$ python3 -q
>>> import numpy as np
>>> from numpy import linalg as LA
>>> np.set_printoptions(precision=4, suppress=True, linewidth=200)
>>> A = np.load("mat.npy")
>>> A
array([[ 0.9167, -0.0833,  0.0833,  0.25  ],
       [-0.0833,  0.0076, -0.0076, -0.0227],
       [ 0.0833, -0.0076,  0.0076,  0.0227],
       [ 0.25  , -0.0227,  0.0227,  0.0682]])
>>> np.round(np.poly(A), 4) + 0
array([ 1., -1.,  0.,  0.,  0.])
>>> np.einsum("ii->", A)
np.float64(1.0)
>>> np.round(LA.eigvals(A), 4) + 0
array([1., 0., 0., 0.])
>>> LA.matrix_rank(A, rtol=0.1)
np.int64(1)
>>> vec = np.array([-1, 2, 3, -2])
>>> A @ A @ vec
array([-1.3333,  0.1212, -0.1212, -0.3636])
>>> np.eye(4) - A
array([[ 0.0833,  0.0833, -0.0833, -0.25  ],
       [ 0.0833,  0.9924,  0.0076,  0.0227],
       [-0.0833,  0.0076,  0.9924, -0.0227],
       [-0.25  ,  0.0227, -0.0227,  0.9318]])
>>> np.trace(A)
np.float64(1.0)
>>> round(float((vec - A @ vec) @ (A @ vec)), 4)
0.0
>>> m1 = np.load("m.npy")
>>> m1
array([[ 5,  0,  0],
       [ 0, -3,  0],
       [ 0,  0, -3]])
>>> # splits into 3 blocks
>>> U, sig, Vh = LA.svd(m1, full_matrices=False)
>>> U.T @ U
array([[1., 0., 0.],
       [0., 1., 0.],
       [0., 0., 1.]])
>>> np.abs(Vh[0])
array([1., 0., 0.])
>>> sig / sig[0]
array([1. , 0.6, 0.6])
>>> (sig > 1e-8).sum()
np.int64(3)
>>> round(np.sqrt((sig ** 2).sum()), 4), round(LA.norm(m1), 4)
(np.float64(6.5574), np.float64(6.5574))
>>> q, vecs = LA.qr(m1[:, :2])[0], LA.qr(m1[:, 2:])[0]
>>> sig = LA.svd(q.T @ vecs, compute_uv=False)
>>> (sig > 0.9).sum()
np.int64(0)
>>> np.round(LA.norm(q @ q.T - vecs @ vecs.T, 2), 4)
np.float64(1.0)
>>> Y = np.array([[3, 3], [3, 1], [5, 4]])
>>> LA.matrix_rank(m1 @ Y)
np.int64(2)
>>> np.einsum("ik,kj->ij", m1, Y)
array([[ 15,  15],
       [ -9,  -3],
       [-15, -12]])
>>> m1 @ Y
array([[ 15,  15],
       [ -9,  -3],
       [-15, -12]])
>>> np.einsum("ij,ij->i", m1, m1)
array([25,  9,  9])
>>> np.einsum("ij->j", m1)
array([ 5, -3, -3])
>>> Y @ m1
Traceback (most recent call last):
  File "<python-input-33>", line 1, in <module>
    Y @ m1
    ~~^~~~
ValueError: matmul: Input operand 1 has a mismatch in its core dimension 0, with gufunc signature (n?,k),(k,m?)->(n?,m?) (size 3 is different from 2)
>>> u, r1 = m1[0], m1[2]
>>> u @ u
np.int64(25)
>>> p = (u @ r1) / (u @ u) * u
>>> p
array([0., 0., 0.])
>>> np.round(LA.norm(u + r1) ** 2 + LA.norm(u - r1) ** 2, 4)
np.float64(68.0)
>>> G = m1.T @ m1
>>> LA.svd(m1, compute_uv=False) ** 2
array([25.,  9.,  9.])
>>> np.allclose(G, G.T)
True
>>> LA.matrix_rank(G)
np.int64(3)
>>> G
array([[25,  0,  0],
       [ 0,  9,  0],
       [ 0,  0,  9]])
>>> LA.eigvalsh(G)[::-1]
array([25.,  9.,  9.])
>>> arr = np.loadtxt("layer8.csv", delimiter=",")
>>> arr
array([[ 2., -3., -4.],
       [-3.,  6.,  0.],
       [-4.,  0.,  2.]])
>>> # symmetric, so the eigenvalues are real
>>> Y = LA.inv(arr)
>>> (np.abs(Y) > 1e-9).astype(int)
array([[1, 1, 1],
       [1, 1, 1],
       [1, 1, 1]])
>>> np.round(LA.det(arr) * LA.det(Y), 4)
np.float64(1.0)
>>> LA.inv(Y)
array([[ 2., -3., -4.],
       [-3.,  6.,  0.],
       [-4., -0.,  2.]])
>>> G = arr.T @ arr
>>> G
array([[ 29., -24., -16.],
       [-24.,  45.,  12.],
       [-16.,  12.,  20.]])
>>> LA.svd(arr, compute_uv=False) ** 2
array([69.7196, 17.7263,  6.5541])
>>> u, r1 = arr[1], arr[2]
>>> u @ r1
np.float64(12.0)
>>> p = (u @ r1) / (u @ u) * u
>>> (r1 - p) @ u
np.float64(0.0)
>>> np.round(LA.norm(u + r1) ** 2 + LA.norm(u - r1) ** 2, 4)
np.float64(130.0)
>>> p
array([-0.8,  1.6,  0. ])
